% python3 -q
>>> import numpy as np
>>> np.set_printoptions(precision=3, suppress=True, linewidth=120, floatmode="fixed")
>>> rnd = lambda a: np.round(a, 3) + 0
>>> A = np.array([[0, -3, 3, 0, -2, 2],
...     [6, 0, -3, 4, 0, -2],
...     [3, 3, 6, 2, 2, 4],
...     [0, -1, 1, 0, -3, 3],
...     [2, 0, -1, 6, 0, -3],
...     [1, 1, 2, 3, 3, 6]])
>>> np.trace(A)
np.int64(12)
>>> rnd(np.sort(np.abs(np.linalg.eigvals(A))))
array([ 2.714,  2.714,  3.789,  7.556,  7.556, 10.546])
>>> A @ A
array([[-11,  11,  33, -12,  12,  36],
       [-11, -33,   0, -12, -36,   0],
       [ 44,  11,  44,  48,  12,  48],
       [ -6,   6,  18, -11,  11,  33],
       [ -6, -18,   0, -11, -33,   0],
       [ 24,   6,  24,  44,  11,  44]])
>>> rnd(np.linalg.det(A))
np.float64(16807.0)
>>> rng = np.random.default_rng(246)
>>> idx = rng.permutation(6)
>>> other = A[:, idx] * rng.choice([-1, 1], 6)
>>> other
array([[ 3, -3,  0,  0,  2,  2],
       [-3,  0, -4, -6,  0, -2],
       [ 6,  3, -2, -3, -2,  4],
       [ 1, -1,  0,  0,  3,  3],
       [-1,  0, -6, -2,  0, -3],
       [ 2,  1, -3, -1, -3,  6]])
>>> U, _, VT = np.linalg.svd(A.T @ other)
>>> rnd(np.linalg.lstsq(A, other)[0])
array([[ 0.000,  0.000,  0.000, -1.000,  0.000,  0.000],
       [ 0.000,  1.000,  0.000,  0.000,  0.000,  0.000],
       [ 1.000,  0.000,  0.000,  0.000,  0.000,  0.000],
       [ 0.000,  0.000, -1.000,  0.000,  0.000,  0.000],
       [ 0.000,  0.000,  0.000,  0.000, -1.000,  0.000],
       [ 0.000,  0.000,  0.000,  0.000,  0.000,  1.000]])
>>> W0 = np.array([[-6.0, 7.0, 5.0, -3.0],
...     [-4.0, 1.0, 1.0, -3.0],
...     [4.0, 1.0, 1.0, 3.0],
...     [12.0, -15.0, -9.0, 5.0]])
>>> W0 - W0[0]
array([[  0.000,   0.000,   0.000,   0.000],
       [  2.000,  -6.000,  -4.000,   0.000],
       [ 10.000,  -6.000,  -4.000,   6.000],
       [ 18.000, -22.000, -14.000,   8.000]])
>>> np.count_nonzero(W0)
np.int64(16)
>>> np.abs(W0).max()
np.float64(15.0)
>>> other = np.linalg.inv(W0)
>>> rnd(np.linalg.inv(other))
array([[ -6.000,   7.000,   5.000,  -3.000],
       [ -4.000,   1.000,   1.000,  -3.000],
       [  4.000,   1.000,   1.000,   3.000],
       [ 12.000, -15.000,  -9.000,   5.000]])
>>> rnd(np.linalg.det(W0) * other)
array([[-36.000,  44.000,  28.000, -12.000],
       [-32.000,  32.000,  20.000, -12.000],
       [ 32.000, -28.000, -16.000,  12.000],
       [ 48.000, -60.000, -36.000,  16.000]])
>>> rnd(other)
array([[-4.500,  5.500,  3.500, -1.500],
       [-4.000,  4.000,  2.500, -1.500],
       [ 4.000, -3.500, -2.000,  1.500],
       [ 6.000, -7.500, -4.500,  2.000]])
>>> rnd(np.linalg.det(W0) * np.linalg.det(other))
np.float64(1.0)
>>> np.allclose(other, W0.T)
False
>>> rnd(np.einsum("ij,ji->", other, other))
np.float64(1.75)
>>> rnd(np.linalg.det(other.T))
np.float64(0.125)
>>> rnd(np.einsum("ii->", other))
np.float64(-0.5)
>>> rnd(np.linalg.eigvals(other).sum().real)
np.float64(-0.5)
>>> rnd(np.linalg.eigvals(other))
array([-1.000, -0.500,  0.500,  0.500])
>>> other = W0 / np.linalg.norm(W0, axis=1, keepdims=True)
>>> cov = other @ other.T
>>> np.argwhere(np.triu(np.abs(cov) > 0.95, 1))
array([[0, 3]])
>>> (np.abs(cov) > 0.9).astype(int)
array([[1, 0, 0, 1],
       [0, 1, 0, 0],
       [0, 0, 1, 0],
       [1, 0, 0, 1]])
>>> rnd(np.degrees(np.arccos(np.clip(cov[1, 2], -1, 1))))
np.float64(148.414)
>>> rnd(np.linalg.norm(other, axis=1))
array([1.000, 1.000, 1.000, 1.000])
>>> (cov - 2 * np.eye(4)).round(6).argmax(axis=1)
array([1, 0, 3, 2])
>>> u = np.array([-2, 1])
>>> np.convolve(W0[1], u)
array([ 8.000, -6.000, -1.000,  7.000, -3.000])
>>> np.cross(W0[1, :3], W0[3, :3])
array([  6.000, -24.000,  48.000])
>>> np.polyval(u, W0[1])
array([ 9.000, -1.000, -1.000,  7.000])
>>> E = np.array([[0, -4, 5, -3, 5, 2, -4],
...     [4, 0, 0, 0, -1, -2, 0],
...     [-5, 0, 0, 1, -6, -2, 1],
...     [3, 0, -1, 0, -1, 1, 3],
...     [-5, 1, 6, 1, 0, -2, 6],
...     [-2, 2, 2, -1, 2, 0, -2],
...     [4, 0, -1, -3, -6, 2, 0]])
>>> # rows and columns are dependent
>>> rank = np.linalg.matrix_rank(E)
>>> rank
np.int64(6)
>>> N = np.linalg.svd(E)[2][rank:].T
>>> rnd(N[:, 0] / N[np.abs(N[:, 0]).round(6).argmax(), 0])
array([ 0.216,  0.153,  0.495,  1.000, -0.253,  0.558, -0.321])
>>> [int(np.linalg.matrix_rank(E[:i])) for i in range(1, len(E) + 1)]
[1, 2, 3, 4, 5, 6, 6]
>>> np.allclose(E @ N, 0)
True
>>> rnd(E @ N)
array([[0.000],
       [0.000],
       [0.000],
       [0.000],
       [0.000],
       [0.000],
       [0.000]])
>>> np.linalg.matrix_rank(E.T @ E), np.linalg.matrix_rank(E @ E.T)
(np.int64(6), np.int64(6))
>>> [int(np.linalg.matrix_rank(E[:, :j + 1])) for j in range(7)]
[1, 2, 3, 4, 5, 6, 6]
>>> N.shape
(7, 1)
